$ ipython --no-banner

In [1]: import numpy as np

In [2]: np.set_printoptions(precision=3, suppress=True, linewidth=200)

In [3]: arr = np.load("dump.npy")

In [4]: print(arr)
[[0 0 5 5]
 [2 3 1 5]
 [0 1 6 7]
 [0 0 2 4]
 [0 0 5 6]
 [0 0 5 5]
 [0 0 0 2]
 [0 0 4 5]
 [2 3 1 5]
 [0 0 0 2]
 [0 0 0 3]
 [0 1 8 8]
 [2 3 5 7]
 [2 3 1 5]
 [0 0 3 4]
 [0 0 6 6]
 [0 0 0 2]
 [2 3 3 6]
 [0 1 8 8]]

In [5]: hat = arr @ np.linalg.solve(arr.T @ arr, arr.T)

In [6]: print(np.allclose(hat @ hat, hat))
True

In [7]: print(np.round(hat @ arr[:, 2], 3) + 0)
[5. 1. 6. 2. 5. 5. 0. 4. 1. 0. 0. 8. 5. 1. 3. 6. 0. 3. 8.]

In [8]: T = np.stack([arr, 5 * arr, arr[::-1]])

In [9]: print(np.linalg.matrix_rank(T))
[4 4 4]

In [10]: print(np.einsum("bij,cij->bc", T, T))
[[  946  4730   696]
 [ 4730 23650  3480]
 [  696  3480   946]]

In [11]: print((T @ arr.T).shape)
(3, 19, 19)

In [12]: w1 = np.array([[-3, 0, 5], [2, 5, -3], [-2, 2, -6], [5, -8, -3]])

In [13]: b = np.array([-1, 8, -1])

In [14]: act = np.maximum(arr @ w1 + b, 0)

In [15]: print(np.linalg.matrix_rank(act))
1

In [16]: Z = np.array([[3, -3], [1, -2], [3, 0]])

In [17]: print(w1 @ Z)
[[  6   9]
 [  2 -16]
 [-22   2]
 [ -2   1]]

In [18]: print((act @ Z).round(6).argmax(axis=1))
[0 0 0 0 0 0 0 0 0 0 0 0 0 0 0 0 0 0 0]

In [19]: lab = arr[:, 3] > np.median(arr[:, 3])

In [20]: r0 = arr[lab].mean(axis=0) - arr[~lab].mean(axis=0)

In [21]: print(r0)
[0.071 0.536 4.024 2.94 ]

In [22]: print(np.argsort(-np.abs(r0).round(6), kind="stable"))
[2 3 1 0]

In [23]: rng = np.random.default_rng(551)

In [24]: lab = rng.integers(0, 3, 7)

In [25]: A = (lab[:, None] == lab) * 4 + np.eye(7)

In [26]: print(A)
[[5. 0. 4. 4. 0. 0. 0.]
 [0. 5. 0. 0. 0. 4. 0.]
 [4. 0. 5. 4. 0. 0. 0.]
 [4. 0. 4. 5. 0. 0. 0.]
 [0. 0. 0. 0. 5. 0. 4.]
 [0. 4. 0. 0. 0. 5. 0.]
 [0. 0. 0. 0. 4. 0. 5.]]

In [27]: # 3 blocks once reordered

In [28]: x0 = np.array([0, 1, 2, 2, 2, 3, 0])

In [29]: rhs = A @ x0

In [30]: print(rhs)
[16. 17. 18. 18. 10. 19.  8.]

In [31]: print(np.linalg.solve(A.T, A[6]))
[0. 0. 0. 0. 0. 0. 1.]

In [32]: mat = np.load("x.npy")

In [33]: print(mat)
[[ 0  0  0  0  0  0  0  0]
 [-2  1  0  0  0  0  0  0]
 [ 0  1 -2  0  0  0  0  0]
 [-1  2  0 -1  0  0  0  0]
 [ 1  0 -3  3  3  0  0  0]
 [-2 -2 -3  1  1  2  0  0]
 [-3 -1 -1  1  1  0  3  0]
 [ 2  1 -2 -1 -3  1  1  3]]

In [34]: print(np.linalg.matrix_rank(mat, rtol=0.1))
6

In [35]: print([int(np.linalg.matrix_rank(np.linalg.matrix_power(mat, p))) for p in range(1, 9)])
[7, 7, 7, 7, 7, 7, 7, 7]

In [36]: print(np.linalg.matrix_rank(mat - mat[0, 0] * np.eye(8)))
7

In [37]: other = mat + rng.integers(-2, 3, (8, 7)) @ rng.integers(-2, 3, (7, 8))

In [38]: print(other)
[[  0   3   6  -1   2   6  -6   0]
 [  0   0   3   2   0   5  -5  -2]
 [ -2  -4  -2   9   2 -10   4   9]
 [ -1   7   1  -7   0  -7   9  -3]
 [ -1   1  -6   2   8  -3  -3   9]
 [ -1  -1   4   4 -11  -1  11 -11]
 [  2   0   9  -2   4  12  -3  -5]
 [ -4   1   8  13 -21  11  -5  -5]]

In [39]: print(np.round(np.linalg.svd(other - mat, compute_uv=False), 3) + 0)
[35.073 26.183 20.776  9.889  7.48   1.567  1.229  0.   ]

In [40]: print(np.linalg.matrix_rank(other - mat, tol=1e-8))
7

In [41]: feats = np.load("arr.npy")

In [42]: print(feats)
[[-2.  1.  0.  0.  0.  0.  0.  0.]
 [ 0. -2.  1.  0.  0.  0.  0.  0.]
 [ 0.  0. -2.  1.  0.  0.  0.  0.]
 [ 0.  0.  0. -2.  1.  0.  0.  0.]
 [ 0.  0.  0.  0. -2.  1.  0.  0.]
 [ 0.  0.  0.  0.  0. -2.  1.  0.]
 [ 0.  0.  0.  0.  0.  0. -2.  1.]
 [ 0.  0.  0.  0.  0.  0.  0. -2.]]

In [43]: print(feats @ feats)
[[ 4. -4.  1.  0.  0.  0.  0.  0.]
 [ 0.  4. -4.  1.  0.  0.  0.  0.]
 [ 0.  0.  4. -4.  1.  0.  0.  0.]
 [ 0.  0.  0.  4. -4.  1.  0.  0.]
 [ 0.  0.  0.  0.  4. -4.  1.  0.]
 [ 0.  0.  0.  0.  0.  4. -4.  1.]
 [ 0.  0.  0.  0.  0.  0.  4. -4.]
 [ 0.  0.  0.  0.  0.  0.  0.  4.]]

In [44]: print([int(np.linalg.matrix_rank(np.linalg.matrix_power(feats, p))) for p in range(1, 9)])
[8, 8, 8, 8, 8, 8, 8, 8]
